In [1]: import numpy as np

In [2]: import numpy.linalg as la

In [3]: np.set_printoptions(precision=3, suppress=True, linewidth=100, legacy="1.25")

In [4]: m1 = np.loadtxt("x.csv", delimiter=",")

In [5]: print(m1)
[[-2.781 -4.428 -3.055 -0.133 -7.956]
 [ 8.458 -2.617 -3.02  -2.842 -2.102]
 [ 2.862  1.616 -1.6    4.649 -8.064]
 [ 4.142  3.635 -5.031 -6.152  2.545]
 [-1.551 -3.931  0.379  8.837 -1.978]
 [-5.443  2.972 -5.585  4.057  3.727]
 [-2.989  5.014  4.287  1.51  -6.728]
 [-0.818 -5.198 -5.499 -0.324  6.479]
 [ 3.213 -3.852  0.368  8.624 -0.581]
 [ 6.464  3.905 -2.017  5.8    2.292]
 [ 4.816 -6.033  3.245  2.906 -4.63 ]
 [-7.374 -2.72   2.187 -2.178  5.357]
 [-2.375  0.644  3.469  8.134 -3.968]
 [-4.588  3.863  4.046  2.521 -6.427]
 [ 6.644 -3.341 -1.707 -5.975 -2.467]
 [ 4.823  0.604  4.93   5.264  4.936]
 [ 0.077  4.204 -5.28  -4.638 -5.739]
 [ 1.326 -1.18  -5.494  5.019  6.44 ]
 [-3.136  2.245  2.862 -7.693 -4.213]
 [ 7.487  2.125  5.677  2.298 -1.384]
 [-1.578 -1.434 -3.836 -8.403 -3.183]
 [-4.973  6.585 -5.164  1.758 -1.464]
 [-3.325  5.72  -4.893  5.46  -1.571]
 [ 3.699 -3.642  0.332 -7.944  3.136]
 [ 6.302  1.949 -0.485 -3.603 -6.578]
 [-3.893  1.223 -5.951  5.23  -4.536]
 [ 3.518 -7.228  0.016 -5.521 -2.212]
 [-3.638  2.493 -5.281 -6.576 -3.068]
 [ 2.953 -2.95   7.303 -5.402 -0.255]
 [ 7.88   0.939  3.104  2.735  4.461]
 [ 7.549  6.002  0.789  1.177  2.233]
 [-3.245  1.356 -3.056  2.971 -8.335]
 [-0.609  4.264 -2.736 -5.356  6.729]
 [-1.695  0.242  2.149 -0.231  9.612]
 [ 2.339 -4.048 -6.797 -1.576  5.427]
 [-1.877  0.864  3.492  8.906 -2.055]
 [-4.258  5.198 -2.666 -0.312 -6.902]
 [-7.543 -0.341 -5.596  2.248 -2.571]
 [ 1.472 -5.995  5.828  5.229 -0.761]
 [ 4.394 -1.787 -3.913 -3.22   7.199]
 [-8.399  1.667 -4.254 -2.681  1.184]]

In [6]: Z = m1[[12, 18]].astype(float)

In [7]: for _ in range(7):
   ...:     z = la.norm(m1[:, None] - Z, axis=-1).argmin(axis=1)
   ...:     Z = np.array([m1[z == j].mean(axis=0) for j in range(2)])
   ...: 

In [8]: print(z)
[0 1 0 1 0 0 0 1 0 0 0 1 0 0 1 0 1 0 1 0 1 0 0 1 1 0 1 1 1 0 0 0 1 1 1 0 0 0 0 1 1]

In [9]: print(np.abs(Z[1] - Z[0]).argmax())
3

In [10]: Ac = (m1 - m1.mean(axis=0)) / m1.std(axis=0)

In [11]: print(Ac.std(axis=0))
[1. 1. 1. 1. 1.]

In [12]: print(np.argwhere(np.abs(Ac) > 2))
[[26  1]
 [28  2]
 [33  4]]

In [13]: coef = la.lstsq(np.delete(Ac, 3, axis=1), Ac[:, 3])[0]

In [14]: print(round(float(1 - np.var(Ac[:, 3] - np.delete(Ac, 3, axis=1) @ coef)), 3))
0.06

In [15]: print(np.abs(coef).argmax())
2
